>>> import numpy as np
>>> np.set_printoptions(precision=3, suppress=True, linewidth=160, floatmode="fixed")
>>> def rnd(a):
...     return np.round(a, 3) + 0
... 
>>> W0 = np.load("out7.npy")
>>> print(rnd(W0))
[[ 0.119  7.632  6.346  1.212]
 [-6.867  0.150  6.393  3.458]
 [ 7.753  3.948 -3.735 -3.218]
 [ 7.667  2.627 -4.774 -3.396]
 [-3.129 -8.465 -4.304  0.154]
 [-5.367  2.834  7.294  3.156]
 [ 3.763  8.468  3.729 -0.470]
 [ 5.348  8.108  1.978 -1.323]
 [-4.804 -8.302 -2.639  1.018]
 [ 7.029  6.647 -0.792 -2.407]
 [-5.315 -8.122 -2.021  1.304]
 [-3.143 -8.466 -4.293  0.160]
 [ 3.732 -4.809 -7.472 -2.667]
 [ 7.730  3.196 -4.350 -3.332]
 [ 5.611  7.980  1.629 -1.476]
 [ 7.723  3.111 -4.416 -3.343]
 [-7.436 -5.796  1.882  2.752]
 [ 7.754  3.714 -3.934 -3.258]
 [ 5.679 -2.371 -7.188 -3.235]
 [ 7.590  2.172 -5.089 -3.433]
 [-1.471  6.715  7.022  1.855]]
>>> lab = W0[:, 0] > np.median(W0[:, 0])
>>> u = W0[lab].mean(axis=0) - W0[~lab].mean(axis=0)
>>> print(lab.astype(int))
[0 0 1 1 0 0 0 1 0 1 0 0 0 1 1 1 0 1 1 1 0]
>>> print(rnd((((W0 - W0.mean(axis=0)) @ u > 0) == lab).mean()))
0.905
>>> print(rnd(u))
[ 9.708  5.564 -4.152 -3.927]
>>> print(((W0 - W0.mean(axis=0)) @ u > 0).astype(int))
[0 0 1 1 0 0 1 1 0 1 0 0 1 1 1 1 0 1 1 1 0]
>>> Uu, s, Vt = np.linalg.svd(W0)
>>> print(rnd(s))
[35.485 28.997  0.000  0.000]
>>> A2 = Uu[:, :2] @ np.diag(s[:2]) @ Vt[:2]
>>> print(rnd(np.abs(W0 - A2).max()))
0.0
>>> print(np.linalg.matrix_rank(W0, rtol=0.05))
2
>>> print(np.linalg.matrix_rank(A2))
2
>>> F = np.loadtxt("mat.csv", delimiter=",")
>>> print(rnd(F))
[[-1.770 -0.065  0.715  0.316 -0.060  0.318  2.401  0.425 -1.814 -0.553  1.614]
 [ 1.362 -1.315  0.076 -1.429 -0.795 -0.785 -0.044 -0.510 -1.667  2.287  0.922]
 [ 0.953 -0.614 -1.745 -1.719  0.495  0.162  1.444  2.305  0.207 -0.749 -0.662]
 [-0.953  0.285  1.784 -0.288 -0.486 -2.297  0.804  1.209  0.885  1.065 -1.486]
 [-0.817  0.636 -0.663 -1.857 -0.549 -1.963 -0.812 -1.186 -0.798 -2.044  0.077]
 [ 1.225  1.292  1.485 -0.892  2.222 -0.518 -0.201  0.419  0.678 -0.212  1.975]
 [ 0.136  0.898  0.899  0.120  0.132  0.645 -1.804  1.850 -2.472 -0.261 -1.029]
 [ 0.408 -0.592  1.346 -1.008  1.507  0.962  1.083 -1.808 -0.644 -0.406 -2.106]
 [-0.817  2.826 -1.323 -0.894  0.253  0.697  0.565 -0.537 -0.183  1.852 -0.420]
 [ 0.408  0.613  1.495 -1.552 -2.493  1.772  0.108  0.145  0.977 -0.574  0.374]
 [-2.451 -1.488  0.081 -1.528  1.036  0.945 -1.430  0.446  0.704  0.744  0.423]]
>>> A2 = np.linalg.inv(F)
>>> print(rnd(np.linalg.slogdet(F)[0]))
1.0
>>> print(np.allclose(A2, F.T))
False
>>> print(rnd(np.linalg.inv(A2)))
[[-1.770 -0.065  0.715  0.316 -0.060  0.318  2.401  0.425 -1.814 -0.553  1.614]
 [ 1.362 -1.315  0.076 -1.429 -0.795 -0.785 -0.044 -0.510 -1.667  2.287  0.922]
 [ 0.953 -0.614 -1.745 -1.719  0.495  0.162  1.444  2.305  0.207 -0.749 -0.662]
 [-0.953  0.285  1.784 -0.288 -0.486 -2.297  0.804  1.209  0.885  1.065 -1.486]
 [-0.817  0.636 -0.663 -1.857 -0.549 -1.963 -0.812 -1.186 -0.798 -2.044  0.077]
 [ 1.225  1.292  1.485 -0.892  2.222 -0.518 -0.201  0.419  0.678 -0.212  1.975]
 [ 0.136  0.898  0.899  0.120  0.132  0.645 -1.804  1.850 -2.472 -0.261 -1.029]
 [ 0.408 -0.592  1.346 -1.008  1.507  0.962  1.083 -1.808 -0.644 -0.406 -2.106]
 [-0.817  2.826 -1.323 -0.894  0.253  0.697  0.565 -0.537 -0.183  1.852 -0.420]
 [ 0.408  0.613  1.495 -1.552 -2.493  1.772  0.108  0.145  0.977 -0.574  0.374]
 [-2.451 -1.488  0.081 -1.528  1.036  0.945 -1.430  0.446  0.704  0.744  0.423]]
>>> print(rnd(np.linalg.cond(F)))
1.0
>>> J = np.load("w.npy")
>>> print(J)
[[ 0  0  0  0  0  0  0  0  0  0 -2]
 [ 0  0 -2  0  0  0  0  0  0  0  0]
 [ 0  0  0  0  1  0  0  0  0  0  0]
 [ 0  0  0  0  0  0  0  0  1  0  0]
 [ 0  0  0  0  0  0  2  0  0  0  0]
 [ 2  0  0  0  0  0  0  0  0  0  0]
 [ 0  0  0  0  0 -1  0  0  0  0  0]
 [ 0  0  0  0  0  0  0  0  0  0  0]
 [ 0  0  0  2  0  0  0  0  0  0  0]
 [ 0  1  0  0  0  0  0  0  0  0  0]
 [ 0  0  0  0  0  0  0  1  0  0  0]]
>>> print(J[:, 10] @ J[:, 7])
0
>>> X = np.load("a.npy")
>>> print(X)
[[0.000 0.000 2.000 1.000]
 [0.000 0.000 2.000 2.000]
 [2.000 2.000 0.000 0.000]
 [1.000 2.000 0.000 0.000]]
>>> gram = X.T @ X
>>> print(rnd(np.linalg.svd(X, compute_uv=False) ** 2))
[12.685 12.685  0.315  0.315]
>>> print(np.diag(gram))
[5.000 8.000 8.000 5.000]
>>> print(np.trace(gram), (X ** 2).sum())
26.0 26.0
>>> print(np.linalg.matrix_rank(gram))
4
>>> print(np.allclose(X, X.T))
True
>>> print((X - X.T) / 2)
[[0.000 0.000 0.000 0.000]
 [0.000 0.000 0.000 0.000]
 [0.000 0.000 0.000 0.000]
 [0.000 0.000 0.000 0.000]]
>>> print(np.allclose(X @ X.T, X.T @ X))
True
>>> print(rnd(np.sort(np.abs(np.linalg.eigvals(X)))))
[0.562 0.562 3.562 3.562]
>>> A = np.loadtxt("block0.csv", delimiter=",")
>>> print(A)
[[ 2.751  0.798 -5.463 -1.054  0.352  2.843 -4.280 -1.273 -1.056 -0.141 -2.735 -4.687]
 [-0.689  3.288  2.389 -2.025  3.919  1.687  5.044  3.175 -3.160  1.968  2.412  3.531]
 [ 0.599 -3.972  2.686  6.424 -0.538 -2.781  0.126  0.411 -4.797  6.957  0.507 -3.322]
 [-1.806 -2.538 -0.590  5.454 -2.631  2.387  2.311  1.448  1.948  0.644  0.865  4.632]
 [-1.201 -3.053  4.438  3.892 -2.601 -1.158  0.167 -0.529 -0.184  1.818  3.574 -0.185]
 [-2.942 -4.729  0.931  5.396 -7.686 -4.742 -0.744 -0.928 -0.094  6.966  0.100 -3.738]
 [-0.847 -0.797  1.198  4.412  0.883 -1.975  1.306  2.884 -3.176  1.653  2.121  1.196]]
>>> print(np.abs(A).max())
7.686
>>> print(np.unravel_index(np.abs(A).argmax(), A.shape))
(np.int64(5), np.int64(4))
>>> print(rnd(A.sum(axis=1)))
[-13.945  21.539   2.300  12.124   4.978 -12.210   8.858]
>>> print(np.count_nonzero(A))
84
>>> print(rnd(A.sum(axis=0)))
[ -4.135 -11.003   5.589  22.499  -8.302  -3.739   3.930   5.188 -10.519  19.865   6.844  -2.573]
>>> print(np.linalg.matrix_rank(A))
7
